$ python3 -q
>>> import numpy as np
>>> import numpy.linalg as la
>>> np.set_printoptions(precision=3, suppress=True, linewidth=140)
>>> feats = np.load("m.npy")
>>> feats
array([[-1.,  1.,  0.,  0.,  0.],
       [ 0., -1.,  1.,  0.,  0.],
       [ 0.,  0., -1.,  1.,  0.],
       [ 0.,  0.,  0., -1.,  1.],
       [ 0.,  0.,  0.,  0., -1.]])
>>> rng = np.random.default_rng(294)
>>> idx = rng.permutation(5)
>>> idx
array([2, 1, 3, 0, 4])
>>> Y = feats[idx][:, idx]
>>> np.round(la.det(Y), 3), np.round(la.det(feats[idx]), 3)
(np.float64(-1.0), np.float64(-1.0))
>>> np.diag(Y)
array([-1., -1., -1., -1., -1.])
>>> np.allclose(Y, feats)
False
>>> Y = feats / la.norm(feats, axis=1, keepdims=True)
>>> C2 = Y @ Y.T
>>> la.norm(Y, axis=1)
array([1., 1., 1., 1., 1.])
>>> (C2 - 2 * np.eye(5)).round(6).argmax(axis=1)
array([2, 3, 0, 0, 0])
>>> A = np.load("a.npy")
>>> A
array([[-0.48 , -0.352,  0.537,  0.58 , -0.106,  0.098],
       [-0.137, -0.268, -0.212, -0.286, -0.407,  0.785],
       [-0.275, -0.126, -0.763,  0.457,  0.34 ,  0.046],
       [-0.549, -0.427, -0.04 , -0.585,  0.148, -0.389],
       [ 0.48 , -0.645, -0.181,  0.156, -0.419, -0.346],
       [-0.378,  0.436, -0.224,  0.082, -0.714, -0.318]])
>>> Y = A + rng.integers(-2, 3, (6, 1)) @ rng.integers(-2, 3, (1, 6))
>>> Y
array([[-0.48 , -0.352,  0.537,  0.58 , -0.106,  0.098],
       [ 1.863, -0.268,  1.788,  0.714, -2.407, -0.215],
       [ 1.725, -0.126,  1.237,  1.457, -1.66 , -0.954],
       [-2.549, -0.427, -2.04 , -1.585,  2.148,  0.611],
       [ 2.48 , -0.645,  1.819,  1.156, -2.419, -1.346],
       [-2.378,  0.436, -2.224, -0.918,  1.286,  0.682]])
>>> la.matrix_rank(Y - A, tol=1e-8)
np.int64(1)
>>> A.reshape(2, -1)
array([[-0.48 , -0.352,  0.537,  0.58 , -0.106,  0.098, -0.137, -0.268, -0.212, -0.286, -0.407,  0.785, -0.275, -0.126, -0.763,  0.457,
         0.34 ,  0.046],
       [-0.549, -0.427, -0.04 , -0.585,  0.148, -0.389,  0.48 , -0.645, -0.181,  0.156, -0.419, -0.346, -0.378,  0.436, -0.224,  0.082,
        -0.714, -0.318]])
>>> t3 = A.reshape(6, 2, -1)
>>> t3.transpose(1, 0, 2)
array([[[-0.48 , -0.352,  0.537],
        [-0.137, -0.268, -0.212],
        [-0.275, -0.126, -0.763],
        [-0.549, -0.427, -0.04 ],
        [ 0.48 , -0.645, -0.181],
        [-0.378,  0.436, -0.224]],

       [[ 0.58 , -0.106,  0.098],
        [-0.286, -0.407,  0.785],
        [ 0.457,  0.34 ,  0.046],
        [-0.585,  0.148, -0.389],
        [ 0.156, -0.419, -0.346],
        [ 0.082, -0.714, -0.318]]])
>>> t3.shape
(6, 2, 3)
>>> np.einsum("ihd,jhd->hij", t3, t3).shape
(2, 6, 6)
>>> np.einsum("ihd,ihd->ih", t3, t3)
array([[0.643, 0.357],
       [0.136, 0.864],
       [0.673, 0.327],
       [0.485, 0.515],
       [0.68 , 0.32 ],
       [0.383, 0.617]])
>>> basis = np.array([[4, 3, 4, 8, 4, 9], [1, 6, 0, 5, 3, 2]])
>>> arr = np.repeat(basis, 36 // 2, axis=0)
>>> arr = arr + 0.1 * rng.normal(size=arr.shape)
>>> arr
array([[ 4.093,  3.027,  4.164,  8.113,  3.975,  9.026],
       [ 3.969,  2.953,  3.992,  7.914,  4.103,  9.   ],
       [ 4.09 ,  2.89 ,  3.971,  7.815,  3.834,  9.128],
       [ 4.04 ,  3.111,  3.78 ,  8.107,  4.011,  9.014],
       [ 3.91 ,  3.046,  4.026,  7.999,  4.1  ,  8.815],
       [ 4.009,  3.048,  3.884,  8.045,  3.939,  8.88 ],
       [ 4.102,  3.099,  3.903,  7.972,  4.034,  9.208],
       [ 4.05 ,  3.001,  4.01 ,  7.991,  3.975,  9.086],
       [ 4.003,  2.935,  3.97 ,  7.991,  3.893,  8.899],
       [ 3.919,  2.971,  4.011,  7.991,  4.087,  8.875],
       [ 4.166,  2.854,  3.936,  8.027,  4.054,  9.087],
       [ 4.067,  3.004,  4.04 ,  8.123,  4.009,  9.094],
       [ 4.   ,  2.955,  4.101,  8.09 ,  4.058,  8.904],
       [ 4.054,  2.995,  3.954,  7.949,  3.91 ,  8.856],
       [ 3.989,  3.044,  4.094,  7.997,  4.118,  8.922],
       [ 3.938,  3.098,  3.876,  8.019,  4.018,  9.014],
       [ 4.138,  2.909,  3.901,  7.964,  3.923,  8.956],
       [ 4.131,  3.104,  4.021,  8.102,  4.138,  8.957],
       [ 1.058,  6.068, -0.152,  5.114,  2.916,  1.882],
       [ 1.019,  5.921, -0.013,  4.865,  3.181,  1.887],
       [ 1.104,  5.94 , -0.106,  4.965,  2.898,  1.963],
       [ 0.819,  5.783,  0.031,  4.987,  2.953,  2.074],
       [ 0.953,  5.901,  0.159,  5.039,  2.914,  2.058],
       [ 0.904,  6.083,  0.054,  4.991,  3.107,  1.721],
       [ 0.898,  6.012, -0.082,  5.04 ,  3.139,  1.929],
       [ 0.891,  6.003,  0.053,  4.987,  3.042,  1.835],
       [ 0.961,  5.941,  0.085,  4.935,  3.095,  2.108],
       [ 0.774,  6.113, -0.14 ,  5.003,  2.914,  1.97 ],
       [ 1.119,  5.951, -0.093,  4.849,  2.971,  1.9  ],
       [ 0.981,  6.07 ,  0.101,  4.947,  3.003,  1.991],
       [ 1.069,  5.831,  0.291,  5.011,  3.115,  1.941],
       [ 0.91 ,  5.887, -0.055,  5.011,  2.885,  1.88 ],
       [ 0.945,  6.059,  0.031,  4.94 ,  2.978,  2.199],
       [ 0.93 ,  6.071,  0.032,  5.021,  3.039,  1.976],
       [ 0.941,  5.993, -0.03 ,  4.978,  2.929,  1.855],
       [ 1.038,  5.884,  0.126,  4.962,  3.09 ,  1.867]])
>>> proj = arr @ la.solve(arr.T @ arr, arr.T)
>>> proj @ arr[:, 0]
array([4.093, 3.969, 4.09 , 4.04 , 3.91 , 4.009, 4.102, 4.05 , 4.003, 3.919, 4.166, 4.067, 4.   , 4.054, 3.989, 3.938, 4.138, 4.131, 1.058,
       1.019, 1.104, 0.819, 0.953, 0.904, 0.898, 0.891, 0.961, 0.774, 1.119, 0.981, 1.069, 0.91 , 0.945, 0.93 , 0.941, 1.038])
>>> round(float(np.trace(proj)), 3)
6.0
>>> C2 = np.cov(arr, rowvar=False)
>>> C2.shape
(6, 6)
>>> arr.std(axis=0)
array([1.54 , 1.488, 1.984, 1.517, 0.508, 3.521])
>>> np.argwhere(np.triu(np.abs(np.corrcoef(arr.T)) > 0.8, 1))
array([[0, 1],
       [0, 2],
       [0, 3],
       [0, 4],
       [0, 5],
       [1, 2],
       [1, 3],
       [1, 4],
       [1, 5],
       [2, 3],
       [2, 4],
       [2, 5],
       [3, 4],
       [3, 5],
       [4, 5]])
>>> la.eigvalsh(C2)[::-1]
array([24.109,  0.013,  0.009,  0.006,  0.005,  0.003])
>>> basis = arr[[11, 7]].astype(float)
>>> for _ in range(5):
...     idx = la.norm(arr[:, None] - basis, axis=-1).argmin(axis=1)
...     basis = np.array([arr[idx == j].mean(axis=0) for j in range(2)])
... 
>>> idx
array([0, 0, 0, 0, 0, 0, 0, 0, 0, 0, 0, 0, 0, 0, 0, 0, 0, 0, 1, 1, 1, 1, 1, 1, 1, 1, 1, 1, 1, 1, 1, 1, 1, 1, 1, 1])
>>> basis
array([[4.037, 3.003, 3.98 , 8.012, 4.01 , 8.984],
       [0.962, 5.973, 0.016, 4.98 , 3.009, 1.946]])
>>> np.abs(basis[1] - basis[0]).argmax()
np.int64(5)
>>> t = np.radians(30)
>>> Rm = np.eye(6)
>>> Rm[0, 0] = Rm[1, 1] = np.cos(t)
>>> Rm[0, 1], Rm[1, 0] = -np.sin(t), np.sin(t)
>>> Rm
array([[ 0.866, -0.5  ,  0.   ,  0.   ,  0.   ,  0.   ],
       [ 0.5  ,  0.866,  0.   ,  0.   ,  0.   ,  0.   ],
       [ 0.   ,  0.   ,  1.   ,  0.   ,  0.   ,  0.   ],
       [ 0.   ,  0.   ,  0.   ,  1.   ,  0.   ,  0.   ],
       [ 0.   ,  0.   ,  0.   ,  0.   ,  1.   ,  0.   ],
       [ 0.   ,  0.   ,  0.   ,  0.   ,  0.   ,  1.   ]])
>>> Y = basis @ Rm.T
>>> la.svd(basis, compute_uv=False), la.svd(Y, compute_uv=False)
(array([15.802,  5.167]), array([15.802,  5.167]))
>>> round(float(la.det(Rm)), 3), np.round(np.trace(Rm), 3)
(1.0, np.float64(5.732))
>>> Y
array([[ 1.995,  4.619,  3.98 ,  8.012,  4.01 ,  8.984],
       [-2.153,  5.654,  0.016,  4.98 ,  3.009,  1.946]])
>>> np.allclose(basis @ basis.T, Y @ Y.T)
True
>>> cen = (arr - arr.mean(axis=0)) / arr.std(axis=0)
>>> cen.std(axis=0)
array([1., 1., 1., 1., 1., 1.])
>>> beta = la.lstsq(np.delete(cen, 4, axis=1), cen[:, 4])[0]
>>> beta
array([ 0.153,  0.638,  1.658,  0.195, -0.382])
>>> round(float(1 - np.var(cen[:, 4] - np.delete(cen, 4, axis=1) @ beta)), 3)
0.976
>>> np.abs(beta).argmax()
np.int64(2)
>>> F = np.loadtxt("run7.csv", delimiter=",")
>>> F
array([[  0.,   3.,  -3.,  -1.,   0.],
       [  2.,   3.,  -5.,  -3.,   2.],
       [  2.,   2.,  -6.,  -4.,   1.],
       [  2.,   5.,  -7.,  -5.,  -1.],
       [  5.,   6.,  -8.,  -4.,   2.],
       [  5.,   3., -10.,  -1.,   3.],
       [  4.,   4.,  -9.,   1.,   3.],
       [  5.,   1., -10.,   4.,   3.],
       [  3.,   4., -10.,   1.,   3.],
       [  0.,   1.,  -9.,   3.,   6.],
       [  2.,   0.,  -6.,   1.,   6.],
       [  2.,   0.,  -3.,   3.,   5.],
       [  0.,  -3.,  -2.,   2.,   8.],
       [  1.,  -3.,   1.,   2.,  11.],
       [  2.,  -3.,  -2.,   1.,  10.],
       [  2.,  -3.,  -2.,  -1.,  13.],
       [  0.,  -4.,   1.,  -4.,  13.],
       [ -1.,  -6.,  -1.,  -6.,  13.],
       [ -2.,  -5.,  -1.,  -8.,  10.],
       [  0.,  -3.,  -3., -11.,  10.],
       [ -2.,   0.,   0., -14.,   9.],
       [ -5.,  -3.,  -3., -17.,  10.],
       [ -7.,  -3.,  -2., -19.,  11.],
       [-10.,  -6.,  -3., -16.,  11.],
       [ -8.,  -5.,  -4., -16.,  10.],
       [ -5.,  -6.,  -1., -16.,  12.],
       [ -6.,  -6.,  -4., -14.,  10.],
       [ -9.,  -7.,  -5., -17.,   9.],
       [-11.,  -7.,  -6., -18.,  10.],
       [-10.,  -6.,  -4., -21.,  13.]])
>>> f, g = F[21], F[16]
>>> f @ f
np.float64(432.0)
>>> f @ g
np.float64(207.0)
>>> pr = (f @ g) / (f @ f) * f
>>> round((g - pr) @ f, 3)
np.float64(-0.0)
>>> la.matrix_rank(np.outer(f, g))
np.int64(1)
>>> np.outer(f, g)
array([[  -0.,   20.,   -5.,   20.,  -65.],
       [  -0.,   12.,   -3.,   12.,  -39.],
       [  -0.,   12.,   -3.,   12.,  -39.],
       [  -0.,   68.,  -17.,   68., -221.],
       [   0.,  -40.,   10.,  -40.,  130.]])
>>> basis = np.array([[-0.6, 1.4, 0.2, -0.9, -0.3], [-0.2, -1.0, -1.1, -0.1, 0.8]])
>>> E = np.array([[2, 2],
...     [-1, -2],
...     [2, 1],
...     [2, -2],
...     [0, 0],
...     [-1, 1],
...     [0, 2],
...     [-2, 1],
...     [1, 2],
...     [1, -1],
...     [0, 1],
...     [0, 1],
...     [1, 1],
...     [-1, 0],
...     [-2, -1],
...     [-2, 2],
...     [0, 1],
...     [-2, 2],
...     [2, 2],
...     [0, 1],
...     [-1, 1],
...     [-1, 2],
...     [1, 1],
...     [1, -2],
...     [-2, 0],
...     [-1, -2],
...     [-2, 1],
...     [1, 2],
...     [1, -1],
...     [-1, -2],
...     [2, -1],
...     [-1, -2],
...     [1, -1]]) @ basis + 0.1 * rng.normal(size=(33, 5))
>>> E
array([[-1.398,  0.921, -1.762, -1.823,  0.965],
       [ 1.164,  0.794,  1.991,  1.05 , -1.374],
       [-1.41 ,  1.795, -0.758, -1.903,  0.325],
       [-0.931,  4.693,  2.478, -1.619, -2.295],
       [ 0.01 , -0.091,  0.047, -0.06 , -0.239],
       [ 0.351, -2.394, -1.287,  0.767,  1.33 ],
       [-0.318, -2.027, -2.184, -0.261,  1.425],
       [ 0.917, -3.872, -1.51 ,  1.523,  1.359],
       [-0.926, -0.703, -1.81 , -1.161,  1.307],
       [-0.333,  2.547,  1.414, -0.667, -0.898],
       [-0.135, -0.928, -1.095, -0.116,  0.79 ],
       [-0.024, -0.876, -1.152,  0.018,  0.692],
       [-0.868,  0.523, -0.677, -0.964,  0.544],
       [ 0.445, -1.322, -0.339,  0.781,  0.336],
       [ 1.544, -1.737,  0.703,  1.98 , -0.363],
       [ 0.876, -4.826, -2.578,  1.761,  2.214],
       [-0.197, -1.196, -1.118, -0.088,  0.781],
       [ 0.681, -4.801, -2.586,  1.599,  2.331],
       [-1.616,  0.629, -1.597, -1.966,  0.801],
       [-0.107, -1.015, -1.184, -0.063,  0.995],
       [ 0.267, -2.526, -1.405,  0.83 ,  1.335],
       [ 0.034, -3.336, -2.413,  0.673,  1.815],
       [-0.896,  0.509, -0.975, -0.811,  0.576],
       [-0.029,  3.378,  2.38 , -0.534, -1.81 ],
       [ 1.146, -2.801, -0.275,  1.65 ,  0.548],
       [ 1.082,  0.543,  1.856,  0.973, -1.278],
       [ 1.133, -3.917, -1.434,  1.855,  1.377],
       [-1.013, -0.655, -2.037, -0.981,  1.208],
       [-0.335,  2.533,  1.241, -0.755, -1.117],
       [ 0.805,  0.588,  1.834,  1.172, -1.273],
       [-0.87 ,  3.718,  1.541, -1.767, -1.381],
       [ 1.176,  0.642,  2.063,  1.036, -1.296],
       [-0.375,  2.503,  1.375, -0.731, -1.041]])
>>> proj = E @ la.solve(E.T @ E, E.T)
>>> np.allclose(proj @ proj, proj)
True
>>> proj @ E[:, 3]
array([-1.823,  1.05 , -1.903, -1.619, -0.06 ,  0.767, -0.261,  1.523, -1.161, -0.667, -0.116,  0.018, -0.964,  0.781,  1.98 ,  1.761,
       -0.088,  1.599, -1.966, -0.063,  0.83 ,  0.673, -0.811, -0.534,  1.65 ,  0.973,  1.855, -0.981, -0.755,  1.172, -1.767,  1.036,
       -0.731])
